>>> import numpy as np
>>> np.set_printoptions(precision=1, suppress=True, linewidth=100, floatmode="fixed")
>>> F = np.loadtxt("mat.csv", delimiter=",")
>>> F
array([[ 9.0, -3.0, -5.0],
       [ 9.0,  3.0, -1.0],
       [ 0.0,  0.0,  0.0],
       [ 7.0,  7.0,  1.0],
       [ 0.0,  0.0,  0.0],
       [ 0.0,  0.0,  0.0],
       [ 0.0,  0.0,  0.0],
       [ 0.0,  0.0,  0.0],
       [ 0.0,  0.0,  0.0],
       [ 9.0,  3.0, -1.0],
       [ 9.0,  3.0, -1.0],
       [ 9.0,  3.0, -1.0],
       [ 0.0,  0.0,  0.0],
       [ 9.0, -3.0, -5.0],
       [16.0, 10.0,  0.0],
       [ 0.0,  0.0,  0.0],
       [ 0.0,  0.0,  0.0],
       [ 9.0, -3.0, -5.0],
       [ 0.0,  0.0,  0.0],
       [ 0.0,  0.0,  0.0],
       [ 7.0,  7.0,  1.0],
       [ 7.0,  7.0,  1.0]])
>>> # rows 2 and 4 are equal
>>> idx = F[:, 2] > np.median(F[:, 2])
>>> u = F[idx].mean(axis=0) - F[~idx].mean(axis=0)
>>> ((F - F.mean(axis=0)) @ u > 0).astype(int)
array([0, 1, 0, 1, 0, 0, 0, 0, 0, 1, 1, 1, 0, 0, 1, 0, 0, 0, 0, 0, 1, 1])
>>> print(u)
[2.8 6.3 2.0]
>>> idx.astype(int)
array([0, 0, 0, 1, 0, 0, 0, 0, 0, 0, 0, 0, 0, 0, 0, 0, 0, 0, 0, 0, 1, 1])
>>> np.unravel_index(np.abs(F).argmax(), F.shape)
(np.int64(14), np.int64(0))
>>> np.linalg.matrix_rank(F)
np.int64(3)
>>> F - F[0]
array([[ 0.0,  0.0,  0.0],
       [ 0.0,  6.0,  4.0],
       [-9.0,  3.0,  5.0],
       [-2.0, 10.0,  6.0],
       [-9.0,  3.0,  5.0],
       [-9.0,  3.0,  5.0],
       [-9.0,  3.0,  5.0],
       [-9.0,  3.0,  5.0],
       [-9.0,  3.0,  5.0],
       [ 0.0,  6.0,  4.0],
       [ 0.0,  6.0,  4.0],
       [ 0.0,  6.0,  4.0],
       [-9.0,  3.0,  5.0],
       [ 0.0,  0.0,  0.0],
       [ 7.0, 13.0,  5.0],
       [-9.0,  3.0,  5.0],
       [-9.0,  3.0,  5.0],
       [ 0.0,  0.0,  0.0],
       [-9.0,  3.0,  5.0],
       [-9.0,  3.0,  5.0],
       [-2.0, 10.0,  6.0],
       [-2.0, 10.0,  6.0]])
>>> round(np.linalg.norm(F), 1)
np.float64(36.9)
>>> B = np.c_[F[:, :1] @ np.array([[1]]), np.array([-1, 0, 2, 2, 1, -3, 3, -1, 0, -1, -3, 2, 2, 1, 3, 0, 0, -3, 2, 0, -3, 1])]
>>> B
array([[ 9.0, -1.0],
       [ 9.0,  0.0],
       [ 0.0,  2.0],
       [ 7.0,  2.0],
       [ 0.0,  1.0],
       [ 0.0, -3.0],
       [ 0.0,  3.0],
       [ 0.0, -1.0],
       [ 0.0,  0.0],
       [ 9.0, -1.0],
       [ 9.0, -3.0],
       [ 9.0,  2.0],
       [ 0.0,  2.0],
       [ 9.0,  1.0],
       [16.0,  3.0],
       [ 0.0,  0.0],
       [ 0.0,  0.0],
       [ 9.0, -3.0],
       [ 0.0,  2.0],
       [ 0.0,  0.0],
       [ 7.0, -3.0],
       [ 7.0,  1.0]])
>>> print(np.linalg.matrix_rank(B))
2
>>> np.round(np.linalg.lstsq(F, B[:, 0])[0], 1) + 0
array([1.0, 0.0, 0.0])
>>> def softmax(z):
...     e = np.exp(z - z.max(axis=-1, keepdims=True))
...     return e / e.sum(axis=-1, keepdims=True)
... 
>>> softmax(B[18] + -1)
array([0.1, 0.9])
>>> softmax(B).sum(axis=1)
array([1.0, 1.0, 1.0, 1.0, 1.0, 1.0, 1.0, 1.0, 1.0, 1.0, 1.0, 1.0, 1.0, 1.0, 1.0, 1.0, 1.0, 1.0,
       1.0, 1.0, 1.0, 1.0])
>>> np.round(softmax(10 * B[18]), 1) + 0
array([0.0, 1.0])
>>> att = B @ B.T / np.sqrt(2)
>>> softmax(att)[18] @ B
array([6.1, 2.5])
>>> print(softmax(att).round(6).argmax(axis=1))
[14 14  6 14  6  5  6  5  0 14 14 14  6 14 14  0  0 14  6  0 14 14]
>>> rng = np.random.default_rng(55)
>>> B = F + rng.integers(-2, 3, (22, 2)) @ rng.integers(-2, 3, (2, 3))
>>> B
array([[ 1.0, -7.0, -5.0],
       [ 3.0,  1.0, -2.0],
       [ 4.0,  2.0,  0.0],
       [ 7.0,  5.0,  3.0],
       [ 0.0,  0.0,  0.0],
       [ 0.0,  2.0, -2.0],
       [-2.0,  0.0, -1.0],
       [ 0.0,  4.0, -4.0],
       [ 2.0, -2.0,  3.0],
       [ 7.0,  1.0,  0.0],
       [13.0,  5.0, -1.0],
       [ 9.0,  5.0, -3.0],
       [ 8.0,  4.0,  0.0],
       [11.0, -3.0, -4.0],
       [18.0,  8.0,  3.0],
       [-4.0,  0.0, -2.0],
       [-4.0, -4.0,  2.0],
       [11.0, -1.0, -6.0],
       [-6.0, -2.0, -1.0],
       [ 0.0, -2.0,  2.0],
       [ 7.0,  7.0,  1.0],
       [ 7.0,  7.0,  1.0]])
>>> np.linalg.matrix_rank(B - F, tol=1e-8)
np.int64(2)
>>> np.abs(B - F).sum(axis=1)
array([12.0,  9.0,  6.0,  4.0,  0.0,  4.0,  3.0,  8.0,  7.0,  5.0,  6.0,  4.0, 12.0,  3.0,  7.0,
        6.0, 10.0,  5.0,  9.0,  4.0,  0.0,  0.0])
>>> W0 = np.load("a.npy")
>>> W0
array([[0.2, 0.0, 0.0, 0.2, 0.2, 0.2, 0.0, 0.0],
       [0.0, 0.4, 0.2, 0.0, 0.0, 0.2, 0.0, 0.2],
       [0.0, 0.0, 0.3, 0.0, 0.3, 0.0, 0.3, 0.0],
       [0.0, 0.2, 0.2, 0.5, 0.0, 0.0, 0.0, 0.0],
       [0.0, 0.0, 0.0, 0.5, 0.5, 0.0, 0.0, 0.0],
       [0.2, 0.0, 0.2, 0.0, 0.0, 0.4, 0.0, 0.2],
       [0.0, 0.0, 0.3, 0.0, 0.3, 0.0, 0.3, 0.0],
       [0.5, 0.0, 0.0, 0.0, 0.0, 0.0, 0.0, 0.5]])
>>> left, s, VT = np.linalg.svd(W0)
>>> vecs = VT[:(s > 1e-8).sum()]
>>> vec = W0[2] + -3 * W0[4] + rng.integers(2) * np.eye(8)[5]
>>> vec
array([ 0.0,  0.0,  0.3, -1.5, -1.2,  1.0,  0.3,  0.0])
>>> print(round(float(np.linalg.norm(vec - vecs.T @ vecs @ vec)), 1))
0.2
